% python3 -q
>>> import numpy as np
>>> np.set_printoptions(precision=1, suppress=True, linewidth=120)
>>> W0 = np.loadtxt("x.csv", delimiter=",")
>>> W0
array([[ 0.8,  2.1,  1.1],
       [ 0.9,  1.8,  0.9],
       [ 1.1,  2.1,  1.1],
       [ 1.1,  1.9,  0.6],
       [ 0.8,  1.8,  1.3],
       [ 1.5,  2.1,  1.2],
       [ 0. ,  1.6, -1.2],
       [ 0.1,  2. , -1. ],
       [ 0.2,  2.1, -0.7],
       [-0.3,  2.1, -0.8],
       [ 0.2,  2.3, -1. ],
       [ 0.3,  2.3, -1.6],
       [-2.2, -1.5, -1.2],
       [-2.3, -1.3, -1.9],
       [-2.3, -0.9, -1.1],
       [-2.6, -0.9, -1.6],
       [-2.2, -0.9, -0.4],
       [-1.9, -0.8, -0.7]])
>>> vec = np.array([-7, -2, 3])
>>> W0 @ np.eye(3)[1]
array([ 2.1,  1.8,  2.1,  1.9,  1.8,  2.1,  1.6,  2. ,  2.1,  2.1,  2.3,  2.3, -1.5, -1.3, -0.9, -0.9, -0.9, -0.8])
>>> W0 @ (2 * vec)
array([-13. , -14.4, -17.2, -19.4, -10.6, -22.2, -13.6, -15.4, -15.4,  -9. , -18. , -23. ,  29.6,  26. ,  29.2,  30.4,
        32. ,  25.6])
>>> C2 = np.cov(W0, rowvar=False)
>>> np.linalg.eigvalsh(C2)[::-1]
array([4.7, 0.8, 0.1])
>>> np.argwhere(np.triu(np.abs(np.corrcoef(W0.T)) > 0.8, 1))
array([[0, 1]])
>>> np.round(np.corrcoef(W0[:, 2], W0[:, 1])[0, 1], 1)
np.float64(0.5)
>>> np.corrcoef(W0.T)
array([[1. , 0.9, 0.7],
       [0.9, 1. , 0.5],
       [0.7, 0.5, 1. ]])
>>> np.polyfit(W0[:, 2], W0[:, 1], 1)
array([0.7, 1.3])
>>> W0.std(axis=0)
array([1.4, 1.5, 1.1])
>>> C2.shape
(3, 3)
>>> Xc = W0 - W0.mean(axis=0)
>>> V = np.linalg.svd(Xc)[2][:2]
>>> Y = Xc - Xc @ V.T @ V
>>> np.linalg.norm(Y, axis=1).round(6).argmax()
np.int64(9)
>>> np.round(np.linalg.norm(Y) / np.linalg.norm(Xc), 1)
np.float64(0.1)
>>> Y = np.c_[W0[:, :2] @ np.array([[-1, -2], [3, 1]]), np.array([-1, -1, 0, 0, -1, 0, -2, -2, -2, 0, 1, 0, 0, 1, 0, -1, 1, -1])]
>>> Y
array([[ 5.5,  0.5, -1. ],
       [ 4.5,  0. , -1. ],
       [ 5.2, -0.1,  0. ],
       [ 4.6, -0.3,  0. ],
       [ 4.6,  0.2, -1. ],
       [ 4.8, -0.9,  0. ],
       [ 4.8,  1.6, -2. ],
       [ 5.9,  1.8, -2. ],
       [ 6.1,  1.7, -2. ],
       [ 6.6,  2.7,  0. ],
       [ 6.7,  1.9,  1. ],
       [ 6.6,  1.7,  0. ],
       [-2.3,  2.9,  0. ],
       [-1.6,  3.3,  1. ],
       [-0.4,  3.7,  0. ],
       [-0.1,  4.3, -1. ],
       [-0.5,  3.5,  1. ],
       [-0.5,  3. , -1. ]])
>>> np.round(np.linalg.lstsq(W0, Y[:, 0])[0], 1) + 0
array([-1.,  3.,  0.])
>>> np.linalg.norm(np.linalg.qr(W0)[0].T @ Y, axis=0) ** 2 / ((Y ** 2).sum(axis=0) + 1e-12)
array([1. , 1. , 0.3])
>>> Y = np.array([[2, 1, 2, 2], [3, -2, -3, 1], [-2, -2, -1, -1], [-1, -3, 0, 0]])
>>> X = Y - Y.T
>>> X
array([[ 0, -2,  4,  3],
       [ 2,  0, -1,  4],
       [-4,  1,  0, -1],
       [-3, -4,  1,  0]])
>>> rng = np.random.default_rng(16729)
>>> idx = rng.permutation(4)
>>> idx
array([2, 3, 0, 1])
>>> Y = X[idx][:, idx]
>>> Y
array([[ 0, -1, -4,  1],
       [ 1,  0, -3, -4],
       [ 4,  3,  0, -2],
       [-1,  4,  2,  0]])
>>> np.sort(np.abs(np.linalg.eigvals(Y)))
array([2.7, 2.7, 6.3, 6.3])
>>> round(float(np.linalg.det(2 * Y)), 1), np.round(np.linalg.det(Y), 1)
(4624.0, np.float64(289.0))
>>> np.round(np.poly(Y), 1) + 0
array([  1.,   0.,  47.,   0., 289.])
>>> round(float(np.linalg.det(Y.T)), 1)
289.0
>>> np.einsum("ii->", Y)
np.int64(0)
>>> np.einsum("ij,ji->", Y, Y)
np.int64(-94)
